In [1]: import numpy as np

In [2]: np.set_printoptions(precision=2, suppress=True, linewidth=140, sign=" ")

In [3]: data = np.load("out12.npy")

In [4]: data
Out[4]: 
array([[ 0. , -1.3,  0. ,  1. ],
       [-1.2,  0.1, -0.9,  0. ],
       [ 0.4, -0.4,  0. , -1.1],
       [-0.2, -0.9,  0.7, -0.8],
       [-0.7, -0.4,  0.7,  1.9],
       [-0.5, -0.9,  0. ,  0.1],
       [ 0.5,  1.3,  1.1,  0.4],
       [ 0.2, -0.4, -0.5,  0.7],
       [-0.4, -1.3, -0.8,  0.6],
       [ 0.5, -0.5,  0.4, -0.2],
       [ 1.2,  2. , -0.2, -0.1],
       [-0.4,  1. , -0.8,  0.2],
       [-0.2, -1.7, -1.2,  1.4],
       [ 1. , -0.9,  0.7, -0.5],
       [-0.7, -0.4,  1.3, -0.4],
       [ 1.6, -1.2, -0.7,  1.8],
       [-1.2, -0.4, -1.1, -0.3],
       [ 0. , -1.6,  0.1, -1.3],
       [ 0.3,  1.3, -0.9, -1.4],
       [-1. , -0.1,  1.3, -0.2],
       [ 1.6,  1.6,  0.2, -1.5],
       [ 0.4,  0.7,  1.1,  0.6],
       [ 3. , -6.5,  4. ,  6. ],
       [ 0.5,  1.5, -0.6, -0.2],
       [ 0. , -0.5,  1. ,  0.3],
       [ 0.3,  1. ,  0.6,  0.6],
       [ 1.3,  1. , -0.5,  0.7],
       [-1.4, -0.3, -0.1,  0.4],
       [ 0.1, -0.7,  0.6,  0.7]])

In [5]: proj = data @ np.linalg.solve(data.T @ data, data.T)

In [6]: np.allclose(proj @ proj, proj)
Out[6]: True

In [7]: np.round(np.trace(proj), 2)
Out[7]: np.float64(4.0)

In [8]: np.linalg.matrix_rank(np.eye(29) - proj)
Out[8]: np.int64(25)

In [9]: np.round(np.linalg.eigvalsh(proj), 2) + 0
Out[9]: 
array([ 0.,  0.,  0.,  0.,  0.,  0.,  0.,  0.,  0.,  0.,  0.,  0.,  0.,  0.,  0.,  0.,  0.,  0.,  0.,  0.,  0.,  0.,  0.,  0.,  0.,  1.,
        1.,  1.,  1.])

In [10]: A2 = np.array([[6, -3, 0, -6, -8, 4, -2],
    ...:     [9, 2, 4, -4, -8, 7, 1],
    ...:     [1, -6, 0, 4, -1, 9, -5],
    ...:     [6, -8, -1, -4, 8, 5, -3],
    ...:     [-9, -8, -9, -9, 8, 6, -4],
    ...:     [-5, 2, -2, 2, 6, 6, 6],
    ...:     [0, -2, 6, 4, 6, 3, 8]])

In [11]: W0 = A2 + A2.T

In [12]: W0
Out[12]: 
array([[ 12,   6,   1,   0, -17,  -1,  -2],
       [  6,   4,  -2, -12, -16,   9,  -1],
       [  1,  -2,   0,   3, -10,   7,   1],
       [  0, -12,   3,  -8,  -1,   7,   1],
       [-17, -16, -10,  -1,  16,  12,   2],
       [ -1,   9,   7,   7,  12,  12,   9],
       [ -2,  -1,   1,   1,   2,   9,  16]])

In [13]: # equal to its transpose

In [14]: blk = np.stack([W0, -2 * W0, W0[::-1]])

In [15]: np.linalg.matrix_rank(blk)
Out[15]: array([ 7,  7,  7])

In [16]: print(np.linalg.matrix_rank(blk.reshape(3, -1)))
2

In [17]: np.einsum("bij,cij->bc", blk, blk)
Out[17]: 
array([[ 3392, -6784,  -386],
       [-6784, 13568,   772],
       [ -386,   772,  3392]])

In [18]: vals, evecs = np.linalg.eigh(W0)

In [19]: print(np.abs(evecs[:, -1]))
[ 0.5   0.35  0.11  0.1   0.71  0.25  0.19]

In [20]: np.linalg.eigvalsh(W0 @ W0)
Out[20]: array([    6.75,    69.95,   110.3 ,   110.74,   640.23,   690.61,  1763.42])

In [21]: np.abs(evecs[:, -1]).round(6).argmax()
Out[21]: np.int64(4)

In [22]: np.round(evecs @ np.diag(vals) @ evecs.T, 2) + 0
Out[22]: 
array([[ 12.,   6.,   1.,   0., -17.,  -1.,  -2.],
       [  6.,   4.,  -2., -12., -16.,   9.,  -1.],
       [  1.,  -2.,   0.,   3., -10.,   7.,   1.],
       [  0., -12.,   3.,  -8.,  -1.,   7.,   1.],
       [-17., -16., -10.,  -1.,  16.,  12.,   2.],
       [ -1.,   9.,   7.,   7.,  12.,  12.,   9.],
       [ -2.,  -1.,   1.,   1.,   2.,   9.,  16.]])

In [23]: print(np.linalg.svd(W0, compute_uv=False))
[ 41.99  26.28  25.3   10.52  10.5    8.36   2.6 ]

In [24]: np.round(vals.sum(), 2), np.trace(W0)
Out[24]: (np.float64(52.0), np.int64(52))

In [25]: print(np.linalg.eigvalsh(W0 + 4 * np.eye(7)))
[-22.28  -6.5    6.6   12.36  14.52  29.3   45.99]

In [26]: rng = np.random.default_rng(40645)

In [27]: idx = rng.permutation(7)

In [28]: idx
Out[28]: array([ 6,  3,  1,  4,  0,  5,  2])

In [29]: A2 = W0[idx][:, idx]

In [30]: np.allclose(A2, W0)
Out[30]: False

In [31]: A2
Out[31]: 
array([[ 16,   1,  -1,   2,  -2,   9,   1],
       [  1,  -8, -12,  -1,   0,   7,   3],
       [ -1, -12,   4, -16,   6,   9,  -2],
       [  2,  -1, -16,  16, -17,  12, -10],
       [ -2,   0,   6, -17,  12,  -1,   1],
       [  9,   7,   9,  12,  -1,  12,   7],
       [  1,   3,  -2, -10,   1,   7,   0]])

In [32]: np.sort(np.abs(np.linalg.eigvals(A2)))
Out[32]: array([  2.6 ,   8.36,  10.5 ,  10.52,  25.3 ,  26.28,  41.99])
